% ipython --no-banner

In [1]: import numpy as np

In [2]: np.set_printoptions(suppress=True, linewidth=140)

In [3]: def tidy(a):
   ...:     return np.round(a, 2) + 0
   ...: 

In [4]: feats = np.load("x.npy")

In [5]: tidy(feats)
Out[5]: 
array([[ 0.54, -0.03,  0.05, -0.11, -0.04,  0.3 ,  0.02,  0.11, -0.15,  0.1 , -0.21,  0.09, -0.05, -0.21],
       [-0.03,  0.39,  0.2 ,  0.07,  0.06, -0.05, -0.09,  0.03,  0.22,  0.11,  0.15,  0.22, -0.03, -0.21],
       [ 0.05,  0.2 ,  0.17,  0.03,  0.16,  0.02,  0.09,  0.12,  0.09, -0.04,  0.07,  0.13,  0.03, -0.14],
       [-0.11,  0.07,  0.03,  0.03,  0.04, -0.07, -0.03, -0.01,  0.04,  0.  ,  0.07,  0.01,  0.03, -0.01],
       [-0.04,  0.06,  0.16,  0.04,  0.42, -0.05,  0.11,  0.2 , -0.12, -0.15,  0.1 , -0.05,  0.31, -0.12],
       [ 0.3 , -0.05,  0.02, -0.07, -0.05,  0.2 ,  0.12,  0.07, -0.04, -0.01, -0.14,  0.07, -0.1 , -0.06],
       [ 0.02, -0.09,  0.09, -0.03,  0.11,  0.12,  0.54,  0.16,  0.12, -0.34, -0.04,  0.08, -0.13,  0.15],
       [ 0.11,  0.03,  0.12, -0.01,  0.2 ,  0.07,  0.16,  0.15, -0.04, -0.11,  0.  ,  0.04,  0.08, -0.08],
       [-0.15,  0.22,  0.09,  0.04, -0.12, -0.04,  0.12, -0.04,  0.32, -0.03,  0.1 ,  0.2 , -0.24,  0.04],
       [ 0.1 ,  0.11, -0.04,  0.  , -0.15, -0.01, -0.34, -0.11, -0.03,  0.27, -0.01,  0.03, -0.01, -0.14],
       [-0.21,  0.15,  0.07,  0.07,  0.1 , -0.14, -0.04,  0.  ,  0.1 , -0.01,  0.14,  0.03,  0.06, -0.02],
       [ 0.09,  0.22,  0.13,  0.01, -0.05,  0.07,  0.08,  0.04,  0.2 ,  0.03,  0.03,  0.21, -0.16, -0.11],
       [-0.05, -0.03,  0.03,  0.03,  0.31, -0.1 , -0.13,  0.08, -0.24, -0.01,  0.06, -0.16,  0.35, -0.1 ],
       [-0.21, -0.21, -0.14, -0.01, -0.12, -0.06,  0.15, -0.08,  0.04, -0.14, -0.02, -0.11, -0.1 ,  0.27]])

In [6]: # symmetric, so the eigenvalues are real

In [7]: vals, evecs = np.linalg.eigh(feats)

In [8]: vec = np.array([0, -5, -4, 1, 3, 1, 2, 3, 5, 4, 3, -5, -4, 4])

In [9]: tidy(vec @ feats @ vec / (vec @ vec)), tidy(vals[0]), tidy(vals[-1])
Out[9]: (np.float64(0.18), np.float64(0.0), np.float64(1.0))

In [10]: tidy(np.linalg.eigvalsh(feats[1:, 1:]))
Out[10]: array([0.  , 0.  , 0.  , 0.  , 0.  , 0.  , 0.  , 0.  , 0.  , 0.46, 1.  , 1.  , 1.  ])

In [11]: X = np.loadtxt("sample0.csv", delimiter=",")

In [12]: X
Out[12]: 
array([[ 8.,  0.,  0.,  0.,  0.,  0.,  0.,  0.,  0.,  0.,  0.,  0.,  0.,  0.],
       [ 0., -7.,  0.,  0.,  0.,  0.,  0.,  0.,  0.,  0.,  0.,  0.,  0.,  0.],
       [ 3.,  0.,  2.,  0.,  0.,  0.,  0.,  0.,  0.,  0.,  0.,  0.,  0.,  0.],
       [-7.,  3., -3.,  5.,  0.,  0.,  0.,  0.,  0.,  0.,  0.,  0.,  0.,  0.],
       [ 6.,  6.,  7., -2.,  2.,  0.,  0.,  0.,  0.,  0.,  0.,  0.,  0.,  0.],
       [ 6.,  6.,  1., -6., -3.,  1.,  0.,  0.,  0.,  0.,  0.,  0.,  0.,  0.],
       [-7.,  5.,  8.,  0., -7.,  3., -6.,  0.,  0.,  0.,  0.,  0.,  0.,  0.],
       [-6., -9., -4.,  5.,  1., -7., -9.,  8.,  0.,  0.,  0.,  0.,  0.,  0.],
       [-4., -7., -2., -6.,  1., -9.,  8., -2., -2.,  0.,  0.,  0.,  0.,  0.],
       [-3.,  3., -1., -2., -8.,  5., -8., -6., -5.,  7.,  0.,  0.,  0.,  0.],
       [-3.,  1.,  9.,  8.,  0., -5.,  6., -9.,  7., -8., -1.,  0.,  0.,  0.],
       [-7.,  1.,  4., -3., -9.,  5., -2.,  9.,  6.,  2., -3., -4.,  0.,  0.],
       [ 4.,  8., -5.,  5., -8., -2., -7., -4.,  7., -5., -9.,  6., -3.,  0.],
       [ 0., -7., -7.,  7., -1., -8., -4.,  4.,  8.,  7.,  6.,  7.,  0.,  4.]])

In [13]: left, sigma, VT = np.linalg.svd(X)

In [14]: tidy(sigma)
Out[14]: array([29.19, 26.2 , 23.68, 20.7 , 15.15, 12.97, 12.21,  9.96,  8.06,  3.14,  2.71,  1.65,  0.02,  0.  ])

In [15]: A2 = left[:, :12] @ np.diag(sigma[:12]) @ VT[:12]

In [16]: tidy(np.abs(X - A2).max())
Out[16]: np.float64(0.01)

In [17]: np.linalg.matrix_rank(X, rtol=0.05)
Out[17]: np.int64(12)

In [18]: tidy(np.sort(np.linalg.eigvals(X)))
Out[18]: array([-7., -6., -4., -3., -2., -1.,  1.,  2.,  2.,  4.,  5.,  7.,  8.,  8.])

In [19]: u, g = X[0], X[7]

In [20]: u @ g
Out[20]: np.float64(-48.0)

In [21]: u @ u
Out[21]: np.float64(64.0)

In [22]: p = (u @ g) / (u @ u) * u

In [23]: tidy(np.linalg.norm(u + g) ** 2 + np.linalg.norm(u - g) ** 2)
Out[23]: np.float64(834.0)

In [24]: g - p
Out[24]: array([ 0., -9., -4.,  5.,  1., -7., -9.,  8.,  0.,  0.,  0.,  0.,  0.,  0.])

In [25]: u = np.array([9, -7, 8])

In [26]: np.polyval(u, X[1])
Out[26]: array([  8., 498.,   8.,   8.,   8.,   8.,   8.,   8.,   8.,   8.,   8.,   8.,   8.,   8.])

In [27]: print(np.convolve(X[1], u))
[  0. -63.  49. -56.   0.   0.   0.   0.   0.   0.   0.   0.   0.   0.   0.   0.]

In [28]: np.cross(X[1, :3], X[7, :3])
Out[28]: array([ 28.,   0., -42.])

In [29]: np.correlate(X[1], X[7], "full")
Out[29]: 
array([  0.,   0.,   0.,   0.,   0.,   0.,   0., -56.,  63.,  49.,  -7., -35.,  28.,  63.,  42.,   0.,   0.,   0.,   0.,   0.,   0.,   0.,
         0.,   0.,   0.,   0.,   0.])

In [30]: W0 = np.load("mat.npy")

In [31]: print(W0)
[[-3.56  0.66 -1.15 -6.71 -0.17  0.37 -4.09 -2.42  4.23]
 [ 5.64  6.05 -2.29  3.28  0.32 -3.22 -2.2  -0.31 -0.43]
 [ 1.49  3.58  1.43 -1.58 -0.82 -8.18  0.03 -3.3  -1.39]
 [ 5.    0.63 -1.11 -3.99 -2.06  4.74 -0.07  5.42 -1.15]
 [ 3.44  1.19 -1.67 -2.22 -3.4   5.03 -1.34 -5.51  3.16]
 [ 4.21  3.18 -4.41  2.96 -4.73 -1.61 -1.14 -3.04  2.91]
 [ 0.67  2.75 -4.46  5.18  5.57  2.48  0.29  2.05 -1.96]
 [ 3.94 -7.67  2.2  -0.36 -3.43  0.57 -0.67  2.45  1.48]
 [ 0.92  0.05 -5.84 -2.29  4.32  0.3   0.95 -5.26  3.54]
 [-3.12 -3.9  -0.15 -3.2   0.87  4.7  -5.81 -2.79 -0.59]
 [ 3.14  1.55  0.71  8.64 -1.04 -1.99 -2.72 -0.27 -0.33]
 [ 5.33  3.39  6.05  2.31  1.05 -2.27 -0.33  1.26 -3.21]
 [ 5.05  2.1  -4.01 -2.06 -1.49  4.36 -4.59  1.04 -2.53]
 [-3.15 -1.12  2.29  2.23  2.2   4.82  0.63 -0.23  7.08]
 [ 4.32  2.97  2.13  3.77 -3.6   1.19 -3.19 -4.73 -2.6 ]
 [ 5.33 -4.07 -4.31  2.65  0.2   1.36  3.36  3.19  2.47]
 [-0.14 -5.23  1.93 -0.84  1.88  0.93 -1.91  4.15 -6.55]
 [ 4.34  0.87 -4.98 -3.75  3.04 -0.69  2.93 -4.45 -1.84]
 [ 4.84 -2.77  3.9   2.32 -3.15  5.51  1.23 -0.3  -2.53]
 [-4.19  5.37  5.6  -0.2  -3.37  0.1   3.21  0.71 -0.24]
 [-3.18 -0.28  1.23  2.88  7.33 -0.45 -3.12  1.26  3.85]
 [-3.34 -3.88 -5.86  3.95  0.   -1.97  3.34 -2.34 -1.87]
 [ 1.08  2.82 -0.21 -8.94 -1.11  0.78  0.1  -1.33 -2.69]
 [-1.25  0.53 -4.91  2.63  0.55  6.71  2.08 -2.02  3.66]
 [ 3.55  2.97  2.91 -2.6   1.28  3.55  1.17 -2.44 -6.46]
 [ 0.76 -1.24 -0.23  4.45 -0.97 -2.98 -4.64  0.91 -6.78]
 [ 1.08 -1.51 -1.82 -3.56 -2.81 -2.38  7.22 -3.63 -1.33]
 [ 4.19  5.6  -4.8  -1.1   3.62 -0.21 -0.26 -1.26 -3.47]
 [-2.73  1.13 -1.28  0.31  0.9   4.11  7.46 -0.3  -4.  ]
 [-0.67  6.55  0.46 -3.11  2.85 -0.83  1.64  2.8  -5.23]
 [-1.19  2.45  6.33  0.66 -1.45 -5.8   1.62 -0.17  3.69]
 [ 2.74 -0.67 -2.29 -0.13  2.99 -1.63 -3.29 -1.68 -7.85]
 [ 2.55 -1.24  4.57  4.24 -0.66  1.74  0.22  5.33 -4.6 ]
 [-6.2  -3.51  0.12  1.93  0.23  4.43  1.44 -0.68 -4.82]
 [-1.54 -1.77  7.26 -4.46 -4.11 -0.9   1.95  0.4   0.54]
 [-3.7  -4.53  6.98  2.92 -0.35  0.56 -2.77 -0.44 -0.48]
 [ 2.83 -6.03 -3.04  0.49 -1.53  5.41 -2.51  2.54 -1.32]
 [-1.16 -1.22 -2.89 -3.29  6.32 -2.44  4.41 -1.49  3.22]
 [-3.56  5.46 -5.28 -0.86  1.78  0.   -2.06  3.15  3.4 ]
 [-1.61 -3.99  5.87  1.29 -0.67  2.81 -4.32  4.09 -1.27]
 [-1.65 -3.68 -2.28 -1.47 -1.23  5.75  0.36 -6.42  0.66]]

In [32]: Ac = W0 - W0.mean(axis=0)

In [33]: left, sigma, VT = np.linalg.svd(Ac, full_matrices=False)

In [34]: tidy(sigma)
Out[34]: array([28.28, 26.14, 23.88, 22.14, 20.53, 18.52, 17.07, 16.13, 12.32])

In [35]: tidy((sigma ** 2).sum() ** 2 / (sigma ** 4).sum())
Out[35]: np.float64(7.51)

In [36]: print(tidy(np.abs(VT[-1])))
[0.42 0.09 0.43 0.01 0.67 0.19 0.08 0.37 0.11]

In [37]: tidy(sigma ** 2 / (sigma ** 2).sum())
Out[37]: array([0.2 , 0.17, 0.14, 0.12, 0.11, 0.09, 0.07, 0.06, 0.04])

In [38]: tidy(Ac.mean(axis=0))
Out[38]: array([0., 0., 0., 0., 0., 0., 0., 0., 0.])
